$ python3 -q
>>> import numpy as np
>>> from numpy import linalg as LA
>>> np.set_printoptions(precision=2, suppress=True, linewidth=140)
>>> def rnd(a):
...     return np.round(a, 2) + 0
... 
>>> u = np.array([1, -1, -2, 0, 1, -2, -2, -1, -1]) + 0.5
>>> mat = np.outer(u, u) / (u @ u)
>>> rnd(mat)
array([[ 0.18, -0.06, -0.18,  0.06,  0.18, -0.18, -0.18, -0.06, -0.06],
       [-0.06,  0.02,  0.06, -0.02, -0.06,  0.06,  0.06,  0.02,  0.02],
       [-0.18,  0.06,  0.18, -0.06, -0.18,  0.18,  0.18,  0.06,  0.06],
       [ 0.06, -0.02, -0.06,  0.02,  0.06, -0.06, -0.06, -0.02, -0.02],
       [ 0.18, -0.06, -0.18,  0.06,  0.18, -0.18, -0.18, -0.06, -0.06],
       [-0.18,  0.06,  0.18, -0.06, -0.18,  0.18,  0.18,  0.06,  0.06],
       [-0.18,  0.06,  0.18, -0.06, -0.18,  0.18,  0.18,  0.06,  0.06],
       [-0.06,  0.02,  0.06, -0.02, -0.06,  0.06,  0.06,  0.02,  0.02],
       [-0.06,  0.02,  0.06, -0.02, -0.06,  0.06,  0.06,  0.02,  0.02]])
>>> # columns 0 and 4 are equal
>>> x0 = np.array([2, 2, 2, 2, 2, 2, 2, 0, 2])
>>> rnd(LA.eigvalsh(2 * mat - np.eye(9)))
array([-1., -1., -1., -1., -1., -1., -1., -1.,  1.])
>>> rnd((x0 - mat @ x0) @ (mat @ x0))
np.float64(0.0)
>>> LA.lstsq(mat[:-1].T, mat[-1])[2]
np.int32(1)
>>> np.allclose(mat[:-1].T @ LA.lstsq(mat[:-1].T, mat[-1])[0], mat[-1])
True
>>> rnd(np.trace(LA.pinv(mat) @ mat))
np.float64(1.0)
>>> vals, evecs = LA.eigh(mat)
>>> rnd(evecs.T @ mat @ evecs)
array([[0., 0., 0., 0., 0., 0., 0., 0., 0.],
       [0., 0., 0., 0., 0., 0., 0., 0., 0.],
       [0., 0., 0., 0., 0., 0., 0., 0., 0.],
       [0., 0., 0., 0., 0., 0., 0., 0., 0.],
       [0., 0., 0., 0., 0., 0., 0., 0., 0.],
       [0., 0., 0., 0., 0., 0., 0., 0., 0.],
       [0., 0., 0., 0., 0., 0., 0., 0., 0.],
       [0., 0., 0., 0., 0., 0., 0., 0., 0.],
       [0., 0., 0., 0., 0., 0., 0., 0., 1.]])
>>> (vals > 1e-8).sum(), (vals < -1e-8).sum()
(np.int64(1), np.int64(0))
>>> rnd(np.abs(evecs[:, -1]))
array([0.43, 0.14, 0.43, 0.14, 0.43, 0.43, 0.43, 0.14, 0.14])
>>> vals.sum(), np.trace(mat)
(np.float64(1.0), np.float64(1.0))
>>> rnd(evecs.T @ evecs)
array([[1., 0., 0., 0., 0., 0., 0., 0., 0.],
       [0., 1., 0., 0., 0., 0., 0., 0., 0.],
       [0., 0., 1., 0., 0., 0., 0., 0., 0.],
       [0., 0., 0., 1., 0., 0., 0., 0., 0.],
       [0., 0., 0., 0., 1., 0., 0., 0., 0.],
       [0., 0., 0., 0., 0., 1., 0., 0., 0.],
       [0., 0., 0., 0., 0., 0., 1., 0., 0.],
       [0., 0., 0., 0., 0., 0., 0., 1., 0.],
       [0., 0., 0., 0., 0., 0., 0., 0., 1.]])
>>> vals, evecs = LA.eigh(mat)
>>> x0 = np.array([1, 1, 1, 0, -1, -2, -2, 1, 0])
>>> rnd(np.abs(mat).sum(axis=1).max()), rnd(np.abs(vals).max())
(np.float64(1.16), np.float64(1.0))
>>> rnd(evecs * np.maximum(vals, 0) @ evecs.T)
array([[ 0.18, -0.06, -0.18,  0.06,  0.18, -0.18, -0.18, -0.06, -0.06],
       [-0.06,  0.02,  0.06, -0.02, -0.06,  0.06,  0.06,  0.02,  0.02],
       [-0.18,  0.06,  0.18, -0.06, -0.18,  0.18,  0.18,  0.06,  0.06],
       [ 0.06, -0.02, -0.06,  0.02,  0.06, -0.06, -0.06, -0.02, -0.02],
       [ 0.18, -0.06, -0.18,  0.06,  0.18, -0.18, -0.18, -0.06, -0.06],
       [-0.18,  0.06,  0.18, -0.06, -0.18,  0.18,  0.18,  0.06,  0.06],
       [-0.18,  0.06,  0.18, -0.06, -0.18,  0.18,  0.18,  0.06,  0.06],
       [-0.06,  0.02,  0.06, -0.02, -0.06,  0.06,  0.06,  0.02,  0.02],
       [-0.06,  0.02,  0.06, -0.02, -0.06,  0.06,  0.06,  0.02,  0.02]])
>>> (np.sign(evecs[:, -1].round(6)) == np.sign(evecs[0, -1].round(6))).astype(int)
array([1, 0, 0, 1, 1, 0, 0, 0, 0])
>>> rnd(x0 @ mat @ x0)
np.float64(1.0)
>>> rnd(evecs * np.abs(vals) @ evecs.T)
array([[ 0.18, -0.06, -0.18,  0.06,  0.18, -0.18, -0.18, -0.06, -0.06],
       [-0.06,  0.02,  0.06, -0.02, -0.06,  0.06,  0.06,  0.02,  0.02],
       [-0.18,  0.06,  0.18, -0.06, -0.18,  0.18,  0.18,  0.06,  0.06],
       [ 0.06, -0.02, -0.06,  0.02,  0.06, -0.06, -0.06, -0.02, -0.02],
       [ 0.18, -0.06, -0.18,  0.06,  0.18, -0.18, -0.18, -0.06, -0.06],
       [-0.18,  0.06,  0.18, -0.06, -0.18,  0.18,  0.18,  0.06,  0.06],
       [-0.18,  0.06,  0.18, -0.06, -0.18,  0.18,  0.18,  0.06,  0.06],
       [-0.06,  0.02,  0.06, -0.02, -0.06,  0.06,  0.06,  0.02,  0.02],
       [-0.06,  0.02,  0.06, -0.02, -0.06,  0.06,  0.06,  0.02,  0.02]])
>>> m1 = np.loadtxt("w.csv", delimiter=",")
>>> m1
array([[ 0.,  0.,  0., 12.,  0.,  0.,  7.,  0.,  9.,  6.,  0.],
       [ 3.,  0.,  0., 11.,  0.,  0.,  0.,  5., 14.,  4.,  0.],
       [ 5.,  0.,  0.,  8.,  1.,  0.,  0.,  6., 13.,  2.,  0.],
       [ 0.,  0.,  0.,  9.,  0.,  0.,  4.,  1.,  8.,  4.,  0.],
       [ 1.,  0.,  0., 14.,  0.,  0.,  3.,  4., 15.,  6.,  0.],
       [ 5.,  0.,  0.,  4.,  3.,  0.,  0.,  5.,  9.,  0.,  0.],
       [ 0.,  0.,  0.,  9.,  0.,  0.,  4.,  1.,  8.,  4.,  0.],
       [ 0.,  0.,  0., 11.,  0.,  0.,  9.,  0.,  6.,  6.,  0.],
       [ 3.,  0.,  0.,  3.,  3.,  0.,  0.,  3.,  6.,  0.,  0.],
       [ 7.,  0.,  0.,  5.,  3.,  0.,  0.,  7., 12.,  0.,  0.],
       [ 0.,  0.,  0., 13.,  0.,  0.,  5.,  2., 12.,  6.,  0.],
       [ 5.,  0.,  0.,  8.,  1.,  0.,  0.,  6., 13.,  2.,  0.],
       [ 5.,  0.,  0.,  8.,  1.,  0.,  0.,  6., 13.,  2.,  0.],
       [ 0.,  0.,  0., 12.,  0.,  0.,  7.,  0.,  9.,  6.,  0.]])
>>> # columns 1 and 2 are equal
>>> cov = m1.T @ m1
>>> cov
array([[ 168.,    0.,    0.,  231.,   60.,    0.,    3.,  192.,  399.,   48.,    0.],
       [   0.,    0.,    0.,    0.,    0.,    0.,    0.,    0.,    0.,    0.,    0.],
       [   0.,    0.,    0.,    0.,    0.,    0.,    0.,    0.,    0.,    0.,    0.],
       [ 231.,    0.,    0., 1299.,   60.,    0.,  446.,  363., 1372.,  536.,    0.],
       [  60.,    0.,    0.,   60.,   30.,    0.,    0.,   63.,  120.,    6.,    0.],
       [   0.,    0.,    0.,    0.,    0.,    0.,    0.,    0.,    0.,    0.,    0.],
       [   3.,    0.,    0.,  446.,    0.,    0.,  245.,   30.,  349.,  218.,    0.],
       [ 192.,    0.,    0.,  363.,   63.,    0.,   30.,  238.,  551.,  100.,    0.],
       [ 399.,    0.,    0., 1372.,  120.,    0.,  349.,  551., 1659.,  504.,    0.],
       [  48.,    0.,    0.,  536.,    6.,    0.,  218.,  100.,  504.,  240.,    0.],
       [   0.,    0.,    0.,    0.,    0.,    0.,    0.,    0.,    0.,    0.,    0.]])
>>> (m1 @ m1.T).shape
(14, 14)
